>>> import numpy as np
>>> np.set_printoptions(precision=2, suppress=True, linewidth=100)
>>> O, _ = np.linalg.qr(np.array([[-1.8, -0.2, 0.6, 0.3],
...     [0.0, -0.7, 0.3, 2.3],
...     [0.1, -0.9, -1.0, 0.1],
...     [-0.7, 1.8, 1.5, 0.4]]))
>>> w = np.array([0, 0, -3, -3])
>>> mat = O @ np.diag(w) @ O.T
>>> mat
array([[-0.08,  0.33,  0.27,  0.25],
       [ 0.33, -2.66,  0.42, -0.79],
       [ 0.27,  0.42, -2.46, -1.04],
       [ 0.25, -0.79, -1.04, -0.8 ]])
>>> # equal to its transpose
>>> A2 = mat / np.sqrt((mat ** 2).mean(axis=1, keepdims=True))
>>> mat - mat.mean(axis=1, keepdims=True)
array([[-0.27,  0.14,  0.08,  0.06],
       [ 1.  , -1.99,  1.1 , -0.11],
       [ 0.97,  1.13, -1.76, -0.33],
       [ 0.84, -0.19, -0.44, -0.2 ]])
>>> np.linalg.matrix_rank(A2) == np.linalg.matrix_rank(mat)
np.True_
>>> m1 = np.load("sample2.npy")
>>> m1
array([[ 1,  1, -1],
       [ 0, -2, -2],
       [ 0,  0,  0]])
>>> Uu, sig, VT = np.linalg.svd(m1)
>>> V = VT[:(sig > 1e-8).sum()]
>>> rng = np.random.default_rng(213612)
>>> x = m1[2] + 2 * m1[0] + rng.integers(2) * np.eye(3)[1]
>>> x
array([ 2.,  3., -2.])
>>> V.T @ V
array([[ 0.33,  0.33, -0.33],
       [ 0.33,  0.83,  0.17],
       [-0.33,  0.17,  0.83]])
>>> np.linalg.matrix_rank(np.vstack([m1, x]))
np.int64(3)
>>> print([round(float(x), 2) for x in np.linalg.svd(mat, compute_uv=False)[:3]])
[3.0, 3.0, 0.0]
>>> W1 = np.array([[0, 3], [3, -2], [2, -2]])
>>> beta = np.array([3, 2])
>>> act = np.maximum(m1 @ W1 + beta, 0)
>>> act
array([[ 4,  5],
       [ 0, 10],
       [ 3,  2]])
>>> print(np.linalg.matrix_rank(act))
2
>>> W2 = np.array([[1, 2], [-3, -2]])
>>> (act @ W2).round(6).argmax(axis=1)
array([1, 1, 1])
>>> act @ W2
array([[-11,  -2],
       [-30, -20],
       [ -3,   2]])
>>> W1 @ W2
array([[-9, -6],
       [ 9, 10],
       [ 8,  8]])
>>> round(float(np.linalg.det(m1)), 2)
0.0
>>> np.allclose(m1 @ m1.T, m1.T @ m1)
False
>>> (m1 + m1.T) / 2
array([[ 1. ,  0.5, -0.5],
       [ 0.5, -2. , -1. ],
       [-0.5, -1. ,  0. ]])
>>> (m1 - m1.T) / 2
array([[ 0. ,  0.5, -0.5],
       [-0.5,  0. , -1. ],
       [ 0.5,  1. ,  0. ]])
>>> np.trace(m1)
np.int64(-1)
>>> E = np.array([[1, -2, 4, -8], [1, -1, 1, -1], [1, 0, 0, 0]])
>>> theta = np.radians(135)
>>> Rm = np.eye(4)
>>> Rm[1, 1] = Rm[2, 2] = np.cos(theta)
>>> Rm[1, 2], Rm[2, 1] = -np.sin(theta), np.sin(theta)
>>> Rm
array([[ 1.  ,  0.  ,  0.  ,  0.  ],
       [ 0.  , -0.71, -0.71,  0.  ],
       [ 0.  ,  0.71, -0.71,  0.  ],
       [ 0.  ,  0.  ,  0.  ,  1.  ]])
>>> A2 = E @ Rm.T
>>> np.allclose(E @ E.T, A2 @ A2.T)
True
>>> print(np.abs(A2 - E).max(axis=0))
[0.   1.   8.24 0.  ]
>>> np.round(np.linalg.det(Rm), 2)
np.float64(1.0)
>>> (Rm != 0).astype(int)
array([[1, 0, 0, 0],
       [0, 1, 1, 0],
       [0, 1, 1, 0],
       [0, 0, 0, 1]])
>>> np.flatnonzero(np.linalg.matrix_power((Rm != 0) + (Rm.T != 0) + np.eye(4), 4)[0])
array([0])
>>> np.sort(np.linalg.eigvals(Rm).real)
array([-0.71, -0.71,  1.  ,  1.  ])
>>> gram = E.T @ E
>>> print(np.trace(gram), (E ** 2).sum())
90 90
>>> np.diag(gram)
array([ 3,  5, 17, 65])
>>> print(gram)
[[  3  -3   5  -9]
 [ -3   5  -9  17]
 [  5  -9  17 -33]
 [ -9  17 -33  65]]
>>> (E @ E.T).shape
(3, 3)
>>> np.allclose(gram, gram.T)
True
>>> np.linalg.matrix_rank(gram)
np.int64(3)
>>> np.linalg.svd(E, compute_uv=False) ** 2
array([87.7 ,  1.97,  0.32])
>>> f = np.array([0, 0, 2])
>>> W0 = 5 * np.eye(3) + np.outer(f, f)
>>> W0
array([[5., 0., 0.],
       [0., 5., 0.],
       [0., 0., 9.]])
>>> # symmetric
>>> f = np.array([0, 3, 2])
>>> A2 = W0 + np.outer(f, np.eye(3)[2])
>>> np.linalg.matrix_rank(A2 - W0)
np.int64(1)
>>> np.round(np.linalg.det(A2) / np.linalg.det(W0), 2), np.round(1 + np.linalg.solve(W0, f)[2], 2)
(np.float64(1.22), np.float64(1.22))
>>> print(round(np.trace(np.linalg.pinv(m1) @ m1), 2))
2.0
>>> np.abs(np.diag(np.linalg.qr(m1)[1])) > 1e-9
array([ True,  True, False])
>>> np.linalg.lstsq(m1[:-1].T, m1[-1])[2]
np.int32(2)
>>> print(np.unique(m1.round(6), axis=0).shape)
(3, 3)
>>> blk = np.stack([W0, -1 * W0, W0[::-1]])
>>> blk.sum(axis=0)
array([[0., 0., 9.],
       [0., 5., 0.],
       [5., 0., 0.]])
>>> np.linalg.matrix_rank(blk.reshape(3, -1))
np.int64(2)
>>> np.linalg.norm(blk, axis=(1, 2))
array([11.45, 11.45, 11.45])
>>> print((blk @ W0.T).shape)
(3, 3, 3)
>>> blk.shape
(3, 3, 3)
>>> f = np.array([5, 2, 3])
>>> np.polyval(f, W0[1])
array([  3., 138.,   3.])
>>> np.correlate(W0[1], W0[0], "full")
array([ 0.,  0.,  0., 25.,  0.])
>>> np.convolve(W0[1], f)
array([ 0., 25., 10., 15.,  0.])
>>> J = np.load("out5.npy")
>>> print(J)
[[ 0.  4.  1.  1.]
 [ 5.  4.  4.  0.]
 [ 2.  4.  0.  2.]
 [ 0.  0.  0. -5.]]
>>> O, Rm = np.linalg.qr(J)
>>> print(np.round(O.T @ O, 2) + 0)
[[1. 0. 0. 0.]
 [0. 1. 0. 0.]
 [0. 0. 1. 0.]
 [0. 0. 0. 1.]]
>>> np.trace(O @ O.T)
np.float64(4.0)
>>> np.allclose(Rm.T @ Rm, J.T @ J)
True
>>> round(float(abs(Rm[0, 0])), 2), round(float(np.linalg.norm(J[:, 0])), 2)
(5.39, 5.39)
>>> Rm
array([[-5.39, -5.2 , -3.71, -0.74],
       [ 0.  ,  4.58,  0.15,  1.78],
       [ 0.  ,  0.  , -1.78,  1.14],
       [ 0.  ,  0.  ,  0.  , -5.  ]])
>>> print(np.abs(np.diag(Rm)))
[5.39 4.58 1.78 5.  ]
>>> np.count_nonzero(Rm)
np.int64(10)
>>> Rm.shape
(4, 4)
>>> Rm.sum(axis=0)
array([-5.39, -0.62, -5.35, -2.83])
>>> np.unravel_index(np.abs(Rm).argmax(), Rm.shape)
(np.int64(0), np.int64(0))
>>> print(np.round(np.abs(Rm).max(), 2))
5.39
>>> print(Rm.sum(axis=1))
[-15.04   6.51  -0.65  -5.  ]
>>> print(np.linalg.matrix_rank(Rm))
4
>>> round(float(np.abs(np.linalg.eigvals(J)).max()), 2)
8.85
>>> np.linalg.matrix_power(J, 3)
array([[ 132.,  232.,  102.,   69.],
       [ 302.,  404.,  236.,    5.],
       [ 156.,  248.,  116.,   96.],
       [   0.,    0.,    0., -125.]])
>>> J @ J
array([[22., 20., 16., -3.],
       [28., 52., 21., 13.],
       [20., 24., 18., -8.],
       [ 0.,  0.,  0., 25.]])
>>> np.allclose(J @ J.T, J.T @ J)
False
>>> def softmax(z):
...     e = np.exp(z - z.max(axis=-1, keepdims=True))
...     return e / e.sum(axis=-1, keepdims=True)
... 
>>> np.round(softmax(10 * J[0]), 2) + 0
array([0., 1., 0., 0.])
>>> softmax(J).sum(axis=1)
array([1., 1., 1., 1.])
>>> att = J @ J.T / np.sqrt(4)
>>> softmax(att)[0] @ J
array([3.3 , 4.  , 2.52, 0.64])
>>> np.round(softmax(att), 2) + 0
array([[0.21, 0.58, 0.21, 0.  ],
       [0.  , 1.  , 0.  , 0.  ],
       [0.01, 0.72, 0.27, 0.  ],
       [0.  , 0.  , 0.  , 1.  ]])
>>> np.round(softmax(att + np.triu(np.full(att.shape, -np.inf), 1)), 2) + 0
array([[1.  , 0.  , 0.  , 0.  ],
       [0.  , 1.  , 0.  , 0.  ],
       [0.01, 0.72, 0.27, 0.  ],
       [0.  , 0.  , 0.  , 1.  ]])
>>> A2 = J / np.sqrt((J ** 2).mean(axis=1, keepdims=True))
>>> np.linalg.norm(A2, axis=1)
array([2., 2., 2., 2.])
>>> A2[0]
array([0.  , 1.89, 0.47, 0.47])
>>> J - J.mean(axis=1, keepdims=True)
array([[-1.5 ,  2.5 , -0.5 , -0.5 ],
       [ 1.75,  0.75,  0.75, -3.25],
       [ 0.  ,  2.  , -2.  ,  0.  ],
       [ 1.25,  1.25,  1.25, -3.75]])
>>> np.linalg.matrix_rank(A2) == np.linalg.matrix_rank(J)
np.True_
>>> data = np.loadtxt("dump.csv", delimiter=",")
>>> data
array([[-1., -1.,  0., -1., -3.,  1.],
       [-1., -1., -1.,  0., -1., -3.],
       [ 0., -1., -1., -1.,  0., -1.],
       [-1.,  0., -1., -1., -1.,  0.],
       [-3., -1.,  0., -1., -1., -1.],
       [ 1., -3., -1.,  0., -1., -1.]])
>>> A2 = np.linalg.inv(data)
>>> print(A2)
[[ 0.31  0.12  0.54 -0.46 -0.38 -0.19]
 [ 0.12  0.23  0.08  0.08 -0.27 -0.38]
 [ 0.54  0.08  0.69 -1.31  0.08 -0.46]
 [-0.46  0.08 -1.31  0.69  0.08  0.54]
 [-0.38 -0.27  0.08  0.08  0.23  0.12]
 [-0.19 -0.38 -0.46  0.54  0.12  0.31]]
>>> round(np.linalg.det(data) * np.linalg.det(A2), 2)
np.float64(1.0)
>>> np.linalg.det(data) * A2
array([[-16.,  -6., -28.,  24.,  20.,  10.],
       [ -6., -12.,  -4.,  -4.,  14.,  20.],
       [-28.,  -4., -36.,  68.,  -4.,  24.],
       [ 24.,  -4.,  68., -36.,  -4., -28.],
       [ 20.,  14.,  -4.,  -4., -12.,  -6.],
       [ 10.,  20.,  24., -28.,  -6., -16.]])
>>> print((np.abs(A2) > 1e-9).astype(int))
[[1 1 1 1 1 1]
 [1 1 1 1 1 1]
 [1 1 1 1 1 1]
 [1 1 1 1 1 1]
 [1 1 1 1 1 1]
 [1 1 1 1 1 1]]
>>> print(round(float(np.linalg.slogdet(data)[0]), 2))
-1.0
>>> np.round(data @ A2, 2) + 0
array([[1., 0., 0., 0., 0., 0.],
       [0., 1., 0., 0., 0., 0.],
       [0., 0., 1., 0., 0., 0.],
       [0., 0., 0., 1., 0., 0.],
       [0., 0., 0., 0., 1., 0.],
       [0., 0., 0., 0., 0., 1.]])
>>> np.round(np.linalg.inv(A2), 2) + 0
array([[-1., -1.,  0., -1., -3.,  1.],
       [-1., -1., -1.,  0., -1., -3.],
       [ 0., -1., -1., -1.,  0., -1.],
       [-1.,  0., -1., -1., -1.,  0.],
       [-3., -1.,  0., -1., -1., -1.],
       [ 1., -3., -1.,  0., -1., -1.]])
>>> round(np.linalg.cond(data), 2)
np.float64(14.3)
>>> np.allclose(A2, data.T)
False
>>> O, _ = np.linalg.qr(np.array([[-0.1, -1.4, -0.2, 0.7, 0.9, 0.7],
...     [1.0, 1.1, -0.6, 1.5, 0.3, -0.6],
...     [0.2, 1.8, 0.1, -1.3, 0.3, 0.7],
...     [-1.3, -0.3, -0.4, -0.6, 2.2, -0.8],
...     [0.1, 2.2, 0.5, -0.2, 1.1, -0.8],
...     [-0.3, -1.5, 1.5, 0.7, -0.6, 1.6]]))
>>> F = O[:, :3]
>>> F
array([[-0.06, -0.39, -0.18],
       [ 0.59,  0.05, -0.25],
       [ 0.12,  0.48,  0.15],
       [-0.77,  0.28, -0.31],
       [ 0.06,  0.63,  0.39],
       [-0.18, -0.37,  0.8 ]])
>>> O, V = np.linalg.qr(F[:, :2])[0], np.linalg.qr(F[:, 2:])[0]
>>> sig = np.linalg.svd(O.T @ V, compute_uv=False)
>>> sig.round(2) + 0
array([0.])
>>> np.degrees(np.arccos(sig.clip(0, 1)))
array([90.])
>>> round(float(np.linalg.norm(O @ O.T - V @ V.T, 2)), 2)
1.0
>>> x = np.array([3, -1, 0])
>>> rhs = F @ x
>>> beta, lr = np.zeros(3), 1 / np.linalg.norm(F, 2) ** 2
>>> for i in range(6):
...     beta -= lr * F.T @ (F @ beta - rhs)
...     if i % 1 == 0: print(i, round(np.linalg.norm(F @ beta - rhs), 2))
... 
0 0.0
1 0.0
2 0.0
3 0.0
4 0.0
5 0.0
>>> print(np.round(np.linalg.cond(F), 2))
1.0
>>> K = np.loadtxt("layer0.csv", delimiter=",")
>>> K
array([[ 0.1 , -0.1 , -0.3 ,  0.7 ,  1.4 ],
       [-0.89,  0.9 , -1.3 , -0.5 , -0.6 ],
       [ 0.53, -0.5 , -1.7 , -1.3 ,  0.4 ],
       [-0.5 ,  0.5 , -1.8 , -0.4 ,  0.6 ],
       [-0.04,  0.  , -0.6 ,  1.  , -0.1 ],
       [ 0.89, -0.9 ,  0.  , -0.7 ,  2.2 ],
       [ 1.41, -1.4 ,  0.8 ,  0.6 , -0.8 ],
       [-1.49,  1.5 ,  0.3 , -0.1 , -0.1 ],
       [ 0.81, -0.8 , -0.9 , -1.6 , -0.2 ],
       [ 1.17, -1.2 ,  0.5 , -0.6 ,  0.9 ],
       [ 1.2 , -1.2 ,  0.1 , -0.1 ,  0.7 ],
       [-0.91,  0.9 ,  1.7 , -0.9 ,  1.3 ],
       [-0.2 ,  0.2 ,  1.3 , -1.5 , -1.7 ]])
>>> O, Rm = np.linalg.qr(K)
>>> round(np.trace(O @ O.T), 2)
np.float64(5.0)
>>> np.round(O.T @ O, 2) + 0
array([[1., 0., 0., 0., 0.],
       [0., 1., 0., 0., 0.],
       [0., 0., 1., 0., 0.],
       [0., 0., 0., 1., 0.],
       [0., 0., 0., 0., 1.]])
>>> print(np.abs(np.diag(Rm)))
[3.27 0.06 3.66 3.07 3.5 ]
>>> cen = (K - K.mean(axis=0)) / K.std(axis=0)
>>> print(cen.std(axis=0))
[1. 1. 1. 1. 1.]
>>> beta = np.linalg.lstsq(np.delete(cen, 0, axis=1), cen[:, 0])[0]
>>> round(1 - np.var(cen[:, 0] - np.delete(cen, 0, axis=1) @ beta), 2)
np.float64(1.0)
>>> beta.round(2) + 0
array([-1.  , -0.01, -0.01,  0.  ])
>>> print(np.abs(beta).argmax())
0
>>> cen = K - K.mean(axis=0)
>>> Uu, sig, VT = np.linalg.svd(cen, full_matrices=False)
>>> np.searchsorted(np.cumsum(sig ** 2) / (sig ** 2).sum(), 0.9) + 1
np.int64(4)
>>> np.linalg.matrix_rank(cen)
np.int64(5)
>>> sig
array([4.64, 3.83, 3.49, 2.81, 0.04])
>>> print(np.round(cen.mean(axis=0), 2) + 0)
[0. 0. 0. 0. 0.]
>>> print((np.sign(Uu[:, 0]) == np.sign(Uu[0, 0])).astype(int))
[1 0 1 0 0 1 1 0 1 1 1 0 0]
>>> np.abs(VT[0]).argmax()
np.int64(1)
